>>> import numpy as np
>>> import numpy.linalg as la
>>> np.set_printoptions(precision=3, suppress=True, linewidth=200)
>>> tidy = lambda a: np.round(a, 3) + 0
>>> K = np.loadtxt("block4.csv", delimiter=",")
>>> print(tidy(K))
[[0.062 0.062 0.062 0.    0.062 0.188 0.125 0.125 0.062 0.062 0.062 0.062 0.062]
 [0.    0.176 0.    0.    0.176 0.118 0.118 0.    0.    0.118 0.118 0.059 0.118]
 [0.074 0.074 0.111 0.074 0.037 0.111 0.037 0.074 0.074 0.111 0.111 0.074 0.037]
 [0.115 0.038 0.038 0.115 0.038 0.115 0.077 0.038 0.077 0.115 0.115 0.077 0.038]
 [0.1   0.1   0.05  0.1   0.1   0.05  0.05  0.1   0.05  0.15  0.    0.1   0.05 ]
 [0.13  0.087 0.043 0.13  0.    0.087 0.    0.13  0.043 0.043 0.043 0.13  0.13 ]
 [0.048 0.048 0.095 0.    0.095 0.143 0.095 0.048 0.048 0.    0.143 0.095 0.143]
 [0.071 0.036 0.071 0.107 0.107 0.    0.107 0.107 0.107 0.107 0.071 0.071 0.036]
 [0.    0.111 0.037 0.074 0.111 0.111 0.037 0.037 0.148 0.074 0.037 0.111 0.111]
 [0.13  0.087 0.13  0.087 0.043 0.043 0.087 0.087 0.13  0.13  0.    0.    0.043]
 [0.038 0.077 0.077 0.038 0.115 0.077 0.077 0.077 0.038 0.077 0.077 0.115 0.115]
 [0.    0.095 0.048 0.048 0.143 0.048 0.048 0.    0.048 0.095 0.143 0.143 0.143]
 [0.043 0.13  0.087 0.087 0.087 0.13  0.087 0.043 0.13  0.    0.    0.13  0.043]]
>>> print(tidy(K.sum(axis=1)))
[1. 1. 1. 1. 1. 1. 1. 1. 1. 1. 1. 1. 1.]
>>> p = np.eye(13)[7]
>>> for _ in range(7):
...     p = p @ K
...     print(p.round(3))
... 
[0.071 0.036 0.071 0.107 0.107 0.    0.107 0.107 0.107 0.107 0.071 0.071 0.036]
[0.064 0.078 0.07  0.066 0.088 0.089 0.076 0.066 0.081 0.091 0.072 0.084 0.076]
[0.063 0.088 0.065 0.068 0.086 0.092 0.071 0.066 0.074 0.084 0.068 0.09  0.084]
[0.063 0.09  0.064 0.067 0.087 0.092 0.071 0.065 0.073 0.084 0.069 0.091 0.084]
[0.062 0.09  0.064 0.067 0.087 0.092 0.071 0.065 0.072 0.084 0.069 0.091 0.085]
[0.062 0.09  0.064 0.067 0.087 0.092 0.071 0.065 0.072 0.084 0.069 0.091 0.085]
[0.062 0.09  0.064 0.067 0.087 0.092 0.071 0.065 0.072 0.084 0.069 0.091 0.085]
>>> rng = np.random.default_rng(661)
>>> idx = rng.permutation(13)
>>> print(idx)
[10  9  7  6  4 12  2  8  1 11  0  5  3]
>>> other = K[idx][:, idx]
>>> print(tidy(np.trace(other)))
1.397
>>> print(np.allclose(other, K))
False
>>> print(tidy(la.det(K)))
0.0
>>> print(tidy(np.abs(la.eigvals(K)).max()))
1.0
>>> print(tidy(np.trace(K)))
1.397
>>> print(np.allclose(K @ K.T, K.T @ K))
False
>>> u, v = K[8], K[10]
>>> print(tidy(u @ v))
0.081
>>> p = (u @ v) / (u @ u) * u
>>> print(tidy((v - p) @ u))
0.0
>>> print(tidy(la.norm(u + v) ** 2 + la.norm(u - v) ** 2))
0.372
>>> print(tidy(p))
[0.   0.09 0.03 0.06 0.09 0.09 0.03 0.03 0.12 0.06 0.03 0.09 0.09]
>>> other = K + rng.integers(-2, 3, (13, 1)) @ rng.integers(-2, 3, (1, 13))
>>> print(tidy(other))
[[ 0.062 -3.938  4.062 -2.     0.062  2.188  2.125 -1.875  2.062 -3.938 -3.938  4.062  4.062]
 [ 0.     0.176  0.     0.     0.176  0.118  0.118  0.     0.     0.118  0.118  0.059  0.118]
 [ 0.074  2.074 -1.889  1.074  0.037 -0.889 -0.963  1.074 -0.926  2.111  2.111 -1.926 -1.963]
 [ 0.115  0.038  0.038  0.115  0.038  0.115  0.077  0.038  0.077  0.115  0.115  0.077  0.038]
 [ 0.1   -3.9    4.05  -1.9    0.1    2.05   2.05  -1.9    2.05  -3.85  -4.     4.1    4.05 ]
 [ 0.13  -1.913  2.043 -0.87   0.     1.087  1.    -0.87   1.043 -1.957 -1.957  2.13   2.13 ]
 [ 0.048  4.048 -3.905  2.     0.095 -1.857 -1.905  2.048 -1.952  4.     4.143 -3.905 -3.857]
 [ 0.071 -3.964  4.071 -1.893  0.107  2.     2.107 -1.893  2.107 -3.893 -3.929  4.071  4.036]
 [ 0.     2.111 -1.963  1.074  0.111 -0.889 -0.963  1.037 -0.852  2.074  2.037 -1.889 -1.889]
 [ 0.13   4.087 -3.87   2.087  0.043 -1.957 -1.913  2.087 -1.87   4.13   4.    -4.    -3.957]
 [ 0.038  2.077 -1.923  1.038  0.115 -0.923 -0.923  1.077 -0.962  2.077  2.077 -1.885 -1.885]
 [ 0.    -1.905  2.048 -0.952  0.143  1.048  1.048 -1.     1.048 -1.905 -1.857  2.143  2.143]
 [ 0.043  2.13  -1.913  1.087  0.087 -0.87  -0.913  1.043 -0.87   2.     2.    -1.87  -1.957]]
>>> print(la.matrix_rank(other - K, tol=1e-8))
1
>>> X = np.loadtxt("layer8.csv", delimiter=",")
>>> print(tidy(X))
[[-0.049 -0.057  0.432  0.64  -0.187  0.336  0.298  0.03  -0.4  ]
 [-0.494 -0.293 -0.261  0.436  0.11   0.252 -0.479  0.035  0.325]
 [ 0.049 -0.217 -0.704  0.139 -0.269 -0.178  0.079 -0.278 -0.498]
 [-0.593  0.176 -0.237 -0.238 -0.005  0.269  0.644  0.037  0.122]
 [-0.049 -0.194  0.041 -0.509 -0.219  0.545 -0.335  0.279 -0.406]
 [ 0.049 -0.115  0.186 -0.137 -0.502  0.223 -0.027 -0.716  0.341]
 [-0.099  0.88  -0.118  0.125 -0.169  0.104 -0.342 -0.103 -0.136]
 [-0.297 -0.032  0.22  -0.148  0.607 -0.031 -0.114 -0.55  -0.395]
 [ 0.544  0.076 -0.308  0.09   0.428  0.601  0.135 -0.128  0.129]]
>>> x = np.array([-9, -8, 5, 1, -9, 3, 6, -5, 4])
>>> a = np.maximum(X @ x, 0)
>>> print(tidy(np.tanh(X @ x)))
[ 1.     0.999 -0.316  1.     0.269  1.    -1.    -0.833 -1.   ]
>>> print(tidy(np.maximum(X @ x, 0) - np.maximum(-X @ x, 0)))
[ 6.436  3.942 -0.328  7.532  0.276 11.233 -6.863 -1.198 -7.028]
>>> print(tidy(X.T @ a))
[-6.195 -1.536  2.058  2.361 -6.517  7.84   4.49  -7.358  3.342]
>>> print(np.flatnonzero(a > 1e-9))
[0 1 3 4 5]
